$ python3 -q
>>> import numpy as np
>>> import numpy.linalg as la
>>> np.set_printoptions(precision=2, suppress=True, linewidth=140, legacy="1.25")
>>> rnd = lambda a: np.round(a, 2) + 0
>>> arr = np.loadtxt("a.csv", delimiter=",")
>>> arr
array([[ 0.  ,  0.12,  0.12,  0.26],
       [ 0.  , -0.35, -0.35, -0.67],
       [ 0.  , -0.45, -0.45, -0.79],
       [ 0.  , -0.2 , -0.2 , -0.42],
       [ 0.  , -0.38, -0.38, -0.72],
       [ 0.  ,  0.2 ,  0.2 ,  0.42],
       [ 0.  ,  0.  ,  0.  ,  0.  ],
       [ 0.  ,  0.04,  0.04,  0.09],
       [ 0.  , -0.08, -0.08, -0.18],
       [ 0.  , -0.54, -0.54, -0.87],
       [ 0.  ,  0.04,  0.04,  0.09],
       [ 0.  , -0.38, -0.38, -0.72],
       [ 0.  ,  0.51,  0.51,  0.85],
       [ 0.  , -0.16, -0.16, -0.35],
       [ 0.  ,  0.16,  0.16,  0.35],
       [ 0.  , -0.35, -0.35, -0.67],
       [ 0.  ,  0.  ,  0.  ,  0.  ]])
>>> Uu, s = la.svd(arr)
Traceback (most recent call last):
  File "<python-input-6>", line 1, in <module>
    Uu, s = la.svd(arr)
    ^^^^^
ValueError: too many values to unpack (expected 2)
>>> Uu, s, vt = la.svd(arr, full_matrices=False)
>>> np.allclose(Uu * s @ vt, arr)
True
>>> rnd(s)
array([2.76, 0.12, 0.  , 0.  ])
>>> rnd(np.abs(vt[0]))
array([0.  , 0.43, 0.43, 0.79])
>>> rnd(np.cumsum(s ** 2) / np.sum(s ** 2))
array([1., 1., 1., 1.])
>>> rnd(Uu.T @ Uu)
array([[1., 0., 0., 0.],
       [0., 1., 0., 0.],
       [0., 0., 1., 0.],
       [0., 0., 0., 1.]])
>>> rnd(Uu.T @ arr @ vt.T)
array([[2.76, 0.  , 0.  , 0.  ],
       [0.  , 0.12, 0.  , 0.  ],
       [0.  , 0.  , 0.  , 0.  ],
       [0.  , 0.  , 0.  , 0.  ]])
>>> np.abs(Uu[:, 0]).round(6).argmax()
9
>>> rnd(s / s[0])
array([1.  , 0.04, 0.  , 0.  ])
>>> Uu, s, vt = la.svd(arr)
>>> evecs = vt[:(s > 1e-8).sum()]
>>> rng = np.random.default_rng(597)
>>> vec = arr[2] + 5 * arr[4] + rng.integers(2) * np.eye(4)[2]
>>> vec
array([ 0.  , -2.35, -1.35, -4.39])
>>> rnd(evecs.T @ evecs)
array([[0. , 0. , 0. , 0. ],
       [0. , 0.5, 0.5, 0. ],
       [0. , 0.5, 0.5, 0. ],
       [0. , 0. , 0. , 1. ]])
>>> rnd(la.norm(vec - evecs.T @ evecs @ vec))
0.71
>>> rnd(np.diag(evecs.T @ evecs))
array([0. , 0.5, 0.5, 1. ])
>>> la.matrix_rank(np.vstack([arr, vec]))
3
>>> r = la.matrix_rank(arr)
>>> r
2
>>> ns = la.svd(arr)[2][r:].T
>>> ns.shape
(4, 2)
>>> np.allclose(arr @ ns, 0)
True
>>> [int(la.matrix_rank(arr[:, :j + 1])) for j in range(4)]
[0, 1, 1, 2]
>>> la.matrix_rank(arr.T @ arr), la.matrix_rank(arr @ arr.T)
(2, 2)
>>> [int(la.matrix_rank(np.delete(arr, i, axis=0))) for i in range(17)]
[2, 2, 2, 2, 2, 2, 2, 2, 2, 2, 2, 2, 2, 2, 2, 2, 2]
>>> rnd(la.norm(arr, 2) / la.norm(arr))
1.0
>>> np.argsort(-la.norm(arr, axis=0).round(6), kind="stable")[:3]
array([3, 1, 2])
>>> arr.shape
(17, 4)
>>> arr[17]
Traceback (most recent call last):
  File "<python-input-36>", line 1, in <module>
    arr[17]
    ~~~^^^^
IndexError: index 17 is out of bounds for axis 0 with size 17
>>> arr[:, 4]
Traceback (most recent call last):
  File "<python-input-37>", line 1, in <module>
    arr[:, 4]
    ~~~^^^^^^
IndexError: index 4 is out of bounds for axis 1 with size 4
>>> rnd(la.norm(arr))
2.76
>>> np.count_nonzero(arr)
45
>>> np.unravel_index(np.abs(arr).argmax(), arr.shape)
(9, 3)
>>> K, _ = la.qr(np.array([[-0.1, -1.1, 0.2, -0.6, 0.4],
...     [-0.1, 0.5, -0.4, -0.7, -0.8],
...     [0.7, 0.0, 1.2, -1.4, 0.7],
...     [0.1, 1.0, -0.8, 0.0, -1.0],
...     [-1.0, 2.0, 0.4, 0.3, 0.0]]))
>>> rnd(K)
array([[-0.08,  0.59, -0.15, -0.58,  0.53],
       [-0.08, -0.18,  0.25, -0.76, -0.57],
       [ 0.57, -0.41, -0.66, -0.24,  0.09],
       [ 0.08, -0.54,  0.55, -0.16,  0.61],
       [-0.81, -0.38, -0.42, -0.05,  0.13]])
>>> # orthonormal columns
>>> vec = np.array([1, 1, 1, 1, 0])
>>> h = np.maximum(K @ vec, 0)
>>> h
array([0., 0., 0., 0., 0.])
>>> rnd(np.maximum(K @ vec, 0) - np.maximum(-K @ vec, 0))
array([-0.23, -0.77, -0.75, -0.08, -1.67])
>>> ang = np.radians(36)
>>> r_ = np.eye(5)
>>> r_[1, 1] = r_[0, 0] = np.cos(ang)
>>> r_[1, 0], r_[0, 1] = -np.sin(ang), np.sin(ang)
>>> rnd(r_)
array([[ 0.81,  0.59,  0.  ,  0.  ,  0.  ],
       [-0.59,  0.81,  0.  ,  0.  ,  0.  ],
       [ 0.  ,  0.  ,  1.  ,  0.  ,  0.  ],
       [ 0.  ,  0.  ,  0.  ,  1.  ,  0.  ],
       [ 0.  ,  0.  ,  0.  ,  0.  ,  1.  ]])
>>> A2 = K @ r_.T
>>> rnd(la.svd(K, compute_uv=False)), rnd(la.svd(A2, compute_uv=False))
(array([1., 1., 1., 1., 1.]), array([1., 1., 1., 1., 1.]))
>>> np.allclose(K @ K.T, A2 @ A2.T)
True
>>> rnd(A2)
array([[ 0.28,  0.53, -0.15, -0.58,  0.53],
       [-0.17, -0.1 ,  0.25, -0.76, -0.57],
       [ 0.22, -0.67, -0.66, -0.24,  0.09],
       [-0.25, -0.49,  0.55, -0.16,  0.61],
       [-0.88,  0.17, -0.42, -0.05,  0.13]])
>>> np.allclose(la.norm(K, axis=1), la.norm(A2, axis=1))
True
>>> rnd(la.eigvals(A2))
array([ 1.  +0.j  ,  0.03+1.j  ,  0.03-1.j  , -0.79+0.61j, -0.79-0.61j])
>>> rnd(la.det(A2.T))
1.0
>>> A2 = np.array([[1, 0, 2], [3, 2, 0], [1, 2, 2], [0, 1, 1], [0, 0, 3]])
>>> rnd(np.einsum("ij,ij->i", K, K))
array([1., 1., 1., 1., 1.])
>>> rnd(np.einsum("ij->j", K))
array([-0.32, -0.93, -0.45, -1.79,  0.78])
>>> A2 = la.inv(K)
>>> rnd(K @ A2)
array([[1., 0., 0., 0., 0.],
       [0., 1., 0., 0., 0.],
       [0., 0., 1., 0., 0.],
       [0., 0., 0., 1., 0.],
       [0., 0., 0., 0., 1.]])
>>> rnd(la.det(K) * A2)
array([[-0.08, -0.08,  0.57,  0.08, -0.81],
       [ 0.59, -0.18, -0.41, -0.54, -0.38],
       [-0.15,  0.25, -0.66,  0.55, -0.42],
       [-0.58, -0.76, -0.24, -0.16, -0.05],
       [ 0.53, -0.57,  0.09,  0.61,  0.13]])
>>> (np.abs(A2) > 1e-9).astype(int)
array([[1, 1, 1, 1, 1],
       [1, 1, 1, 1, 1],
       [1, 1, 1, 1, 1],
       [1, 1, 1, 1, 1],
       [1, 1, 1, 1, 1]])
>>> rnd(A2)
array([[-0.08, -0.08,  0.57,  0.08, -0.81],
       [ 0.59, -0.18, -0.41, -0.54, -0.38],
       [-0.15,  0.25, -0.66,  0.55, -0.42],
       [-0.58, -0.76, -0.24, -0.16, -0.05],
       [ 0.53, -0.57,  0.09,  0.61,  0.13]])
>>> rnd(la.slogdet(K)[0])
1.0
>>> rnd(la.inv(A2))
array([[-0.08,  0.59, -0.15, -0.58,  0.53],
       [-0.08, -0.18,  0.25, -0.76, -0.57],
       [ 0.57, -0.41, -0.66, -0.24,  0.09],
       [ 0.08, -0.54,  0.55, -0.16,  0.61],
       [-0.81, -0.38, -0.42, -0.05,  0.13]])
